% python3 -q
>>> import numpy as np
>>> import numpy.linalg as la
>>> np.set_printoptions(suppress=True, linewidth=160)
>>> Z = np.array([[-4, 8, -6, -3, -1, -5, -5, -7, 9],
...     [4, -9, 1, 5, 2, 2, -1, -4, 7],
...     [2, 6, 1, -5, 2, 6, -3, -2, 1],
...     [-7, -8, 9, 9, -7, 1, -6, 9, 6],
...     [7, 7, 6, 8, 8, 4, 7, 6, 7],
...     [-4, 5, -3, 7, 3, 0, 3, -6, 8],
...     [5, 7, 7, -4, -2, 3, 3, -9, -5],
...     [3, -9, -2, 2, 0, 5, -5, 9, -2],
...     [-8, 9, -6, -8, -6, 8, -8, 6, -6]])
>>> rng = np.random.default_rng(75531)
>>> A = (rng.random((42, 9)) < 0.25) @ Z
>>> A
array([[  5,   7,   7,  -4,  -2,   3,   3,  -9,  -5],
       [  0,   0,   0,   0,   0,   0,   0,   0,   0],
       [ -4,  10,  14,   7,  -4,  10,  -3,  -8,  10],
       [ -4,   5,  -3,   7,   3,   0,   3,  -6,   8],
       [  0,   0,   0,   0,   0,   0,   0,   0,   0],
       [-12,  17, -12, -11,  -7,   3, -13,  -1,   3],
       [ -3,   6,  -7, -11,  -4,  19, -16,  13,  -7],
       [ -3,  -5,  11,  14,  -6,   9,  -5,   3,   7],
       [ 12,  14,  13,   4,   6,   7,  10,  -3,   2],
       [  2,   6,   1,  -5,   2,   6,  -3,  -2,   1],
       [  6,  12,   0, -10,  -1,   9, -10,  -9,   3],
       [  2,   6,   1,  -5,   2,   6,  -3,  -2,   1],
       [  7,  13,   8,  -9,   0,   9,   0, -11,  -4],
       [  5,  -3,  -1,  -3,   2,  11,  -8,   7,  -1],
       [ -9,   6,   4,   1,  -6,   2, -14,   0,  16],
       [ -3,  20,  -2,   0,   0,  -2,   1, -22,  12],
       [ -1,  -1,  -8,  -1,  -1,   0, -10,   2,   7],
       [ 13,  19,   6,  -2,   7,  13,  -3,  -3,  10],
       [  0,   0,   0,   0,   0,   0,   0,   0,   0],
       [  2,   5,  -4,  -3,   3,   3,  -9, -13,  17],
       [  4,  -9,   1,   5,   2,   2,  -1,  -4,   7],
       [ -2,  10,  -7,   4,   6,   3,  -6, -19,  25],
       [  1,  12,   4,   3,   1,   3,   6, -15,   3],
       [-12,  14,  -9,  -1,  -3,   8,  -5,   0,   2],
       [ -3, -10,   9,   4, -13,  19, -17,  11,   0],
       [  3,  -9,  -2,   2,   0,   5,  -5,   9,  -2],
       [ 12, -11,   6,   3,   0,  10,  -3,  -4,   0],
       [ -4,   8,  -6,  -3,  -1,  -5,  -5,  -7,   9],
       [  7,  12,  23,   8,   1,  14,   1,   4,   9],
       [-12,  16,   3,   6,  -6,   8, -12,  14,  16],
       [ -4,   5,  -3,   7,   3,   0,   3,  -6,   8],
       [  2,   2,  -1,   7,   7,   8,  -1, -12,  16],
       [  7,   7,   6,   8,   8,   4,   7,   6,   7],
       [  0,   5,  17,   0,  -7,  10,  -6,  -2,   2],
       [ 10,  -2,   4,  10,   8,   9,   2,  15,   5],
       [  8,  -2,   5,  -2,  -2,   8,  -2,   0,  -7],
       [  1,   5,  -7,  -6,   1,   6, -13,   0,   8],
       [  6,  -3,   2,   0,   4,   8,  -4,  -6,   8],
       [-15,   1,   3,   1, -13,   9, -14,  15,   0],
       [  0,   5,  17,   0,  -7,  10,  -6,  -2,   2],
       [ 10,  -2,   4,  10,   8,   9,   2,  15,   5],
       [  0, -26,   8,  16,  -5,   8, -12,  14,  11]])
>>> Xs = A - A.mean(axis=0)
>>> U, sv, Vh = la.svd(Xs, full_matrices=False)
>>> np.round(Xs.mean(axis=0), 2) + 0
array([0., 0., 0., 0., 0., 0., 0., 0., 0.])
>>> np.abs(Vh[0]).argmax()
np.int64(7)
>>> np.searchsorted(np.cumsum(sv ** 2) / (sv ** 2).sum(), 0.9) + 1
np.int64(5)
>>> vec = np.array([0, -1, -2, 2, 1, 1, -2, 1, -2])
>>> y = A @ vec
>>> beta, lr = np.zeros(9), 1 / la.norm(A, 2) ** 2
>>> for i in range(6):
...     beta -= lr * A.T @ (A @ beta - y)
...     if i % 2 == 0: print(i, round(la.norm(A @ beta - y), 2))
... 
0 72.66
2 46.65
4 36.14
>>> beta.round(2)
array([-0.01, -1.46, -1.36,  0.14,  0.11,  0.75, -0.82,  1.6 , -0.46])
>>> Xs = (A - A.mean(axis=0)) / A.std(axis=0)
>>> np.round(Xs.std(axis=0), 2)
array([1., 1., 1., 1., 1., 1., 1., 1., 1.])
>>> beta = la.lstsq(np.delete(Xs, 0, axis=1), Xs[:, 0])[0]
>>> np.abs(beta).argmax()
np.int64(3)
>>> out = np.c_[A[:, :3] @ np.array([[0, 0, 3], [2, 0, 1], [2, 0, 2]]), np.array([2, 7, 9, 6, 2, 0, 2, 2, 6, 3, 2, 7, 0, 4, 3, 0, 7, 9, 0, 5, 0, 8, 8, 9, 1, 2, 5, 7, 1, 7, 5, 4, 5, 8, 5, 3, 5, 8, 3, 9, 9, 4])]
>>> out
array([[ 28,   0,  36,   2],
       [  0,   0,   0,   7],
       [ 48,   0,  26,   9],
       [  4,   0, -13,   6],
       [  0,   0,   0,   2],
       [ 10,   0, -43,   0],
       [ -2,   0, -17,   2],
       [ 12,   0,   8,   2],
       [ 54,   0,  76,   6],
       [ 14,   0,  14,   3],
       [ 24,   0,  30,   2],
       [ 14,   0,  14,   7],
       [ 42,   0,  50,   0],
       [ -8,   0,  10,   4],
       [ 20,   0, -13,   3],
       [ 36,   0,   7,   0],
       [-18,   0, -20,   7],
       [ 50,   0,  70,   9],
       [  0,   0,   0,   0],
       [  2,   0,   3,   5],
       [-16,   0,   5,   0],
       [  6,   0, -10,   8],
       [ 32,   0,  23,   8],
       [ 10,   0, -40,   9],
       [ -2,   0,  -1,   1],
       [-22,   0,  -4,   2],
       [-10,   0,  37,   5],
       [  4,   0, -16,   7],
       [ 70,   0,  79,   1],
       [ 38,   0, -14,   7],
       [  4,   0, -13,   5],
       [  2,   0,   6,   4],
       [ 26,   0,  40,   5],
       [ 44,   0,  39,   8],
       [  4,   0,  36,   5],
       [  6,   0,  32,   3],
       [ -4,   0,  -6,   5],
       [ -2,   0,  19,   8],
       [  8,   0, -38,   3],
       [ 44,   0,  39,   9],
       [  4,   0,  36,   9],
       [-36,   0, -10,   4]])
>>> la.matrix_rank(out)
np.int64(3)
>>> la.matrix_rank(np.c_[A, out])
np.int64(10)
>>> np.round(la.lstsq(A, out[:, 0])[0], 2) + 0
array([0., 2., 2., 0., 0., 0., 0., 0., 0.])
